$ ipython --no-banner

In [1]: import numpy as np

In [2]: np.set_printoptions(suppress=True, linewidth=140)

In [3]: J = np.load("a.npy")

In [4]: J
Out[4]: 
array([[2, 2, 0, 4, 4, 2, 6, 2, 4, 6],
       [2, 4, 4, 0, 3, 4, 0, 2, 3, 1],
       [0, 4, 6, 2, 3, 1, 1, 3, 2, 5],
       [4, 0, 2, 4, 4, 5, 2, 4, 1, 2],
       [4, 3, 3, 4, 6, 1, 3, 5, 2, 3],
       [2, 4, 1, 5, 1, 0, 2, 3, 4, 0],
       [6, 0, 1, 2, 3, 2, 0, 0, 1, 1],
       [2, 2, 3, 4, 5, 3, 0, 4, 4, 2],
       [4, 3, 2, 1, 2, 4, 1, 4, 4, 2],
       [6, 1, 5, 2, 3, 0, 1, 2, 2, 6]])

In [5]: vec = np.array([2, 0, -2, 0, -3, 0, -2, 1, -3, -1])

In [6]: y = J @ vec

In [7]: c, lr = np.zeros(10), 1 / np.linalg.norm(J, 2) ** 2

In [8]: for i in range(30):
   ...:     c -= lr * J.T @ (J @ c - y)
   ...:     if i % 10 == 0: print(i, round(np.linalg.norm(J @ c - y), 3))
   ...: 
0 21.478
10 12.391
20 8.712

In [9]: c.round(3)
Out[9]: array([ 1.212, -1.267, -0.962, -0.571, -1.404, -0.269, -1.156, -0.43 , -1.247, -1.921])

In [10]: left, sig, Vh = np.linalg.svd(J, full_matrices=False)

In [11]: np.round(np.abs(Vh[0]), 3)
Out[11]: array([0.358, 0.261, 0.313, 0.328, 0.405, 0.247, 0.199, 0.348, 0.308, 0.342])

In [12]: mat = np.array([[2, 0, 0, 1, 0],
    ...:     [2, 0, 2, 2, 2],
    ...:     [0, 2, 3, 1, 1],
    ...:     [0, 0, 3, 3, 3],
    ...:     [0, 2, 0, 2, 3],
    ...:     [3, 2, 0, 1, 1],
    ...:     [0, 0, 1, 1, 3]])

In [13]: mat[:, 0] = -2 * mat[:, 1]

In [14]: mat
Out[14]: 
array([[ 0,  0,  0,  1,  0],
       [ 0,  0,  2,  2,  2],
       [-4,  2,  3,  1,  1],
       [ 0,  0,  3,  3,  3],
       [-4,  2,  0,  2,  3],
       [-4,  2,  0,  1,  1],
       [ 0,  0,  1,  1,  3]])

In [15]: # rank 4

In [16]: left, sig, Vh = np.linalg.svd(mat)

In [17]: evecs = Vh[:(sig > 1e-8).sum()]

In [18]: rng = np.random.default_rng(47282)

In [19]: vec = mat[3] + -2 * mat[4] + rng.integers(2) * np.eye(5)[1]

In [20]: vec
Out[20]: array([ 8., -3.,  3., -1., -3.])

In [21]: np.round(np.diag(evecs.T @ evecs), 3)
Out[21]: array([0.8, 0.2, 1. , 1. , 1. ])

In [22]: np.linalg.cond(mat) > 100
Out[22]: np.True_

In [23]: round(np.linalg.norm(mat, 2) / np.linalg.norm(mat), 3)
Out[23]: np.float64(0.833)

In [24]: X = np.loadtxt("mat.csv", delimiter=",")

In [25]: X
Out[25]: 
array([[ 1., -3.,  0.,  0.,  0.],
       [-3.,  0., -3.,  0.,  0.],
       [ 0., -3.,  3., -3.,  0.],
       [ 0.,  0., -3.,  2., -3.],
       [ 0.,  0.,  0., -3.,  0.]])

In [26]: # symmetric, so the eigenvalues are real

In [27]: evals, evecs = np.linalg.eig(X)

In [28]: np.round(np.sort(np.linalg.eigvals(X @ X)), 3)
Out[28]: array([ 1.866,  5.236, 14.347, 15.159, 49.391])

In [29]: np.round(np.sort(np.linalg.eigvals(X.T)), 3)
Out[29]: array([-3.894, -2.288,  1.366,  3.788,  7.028])

In [30]: np.round(X @ evecs[:, 0] - evals[0] * evecs[:, 0], 3) + 0
Out[30]: array([0., 0., 0., 0., 0.])
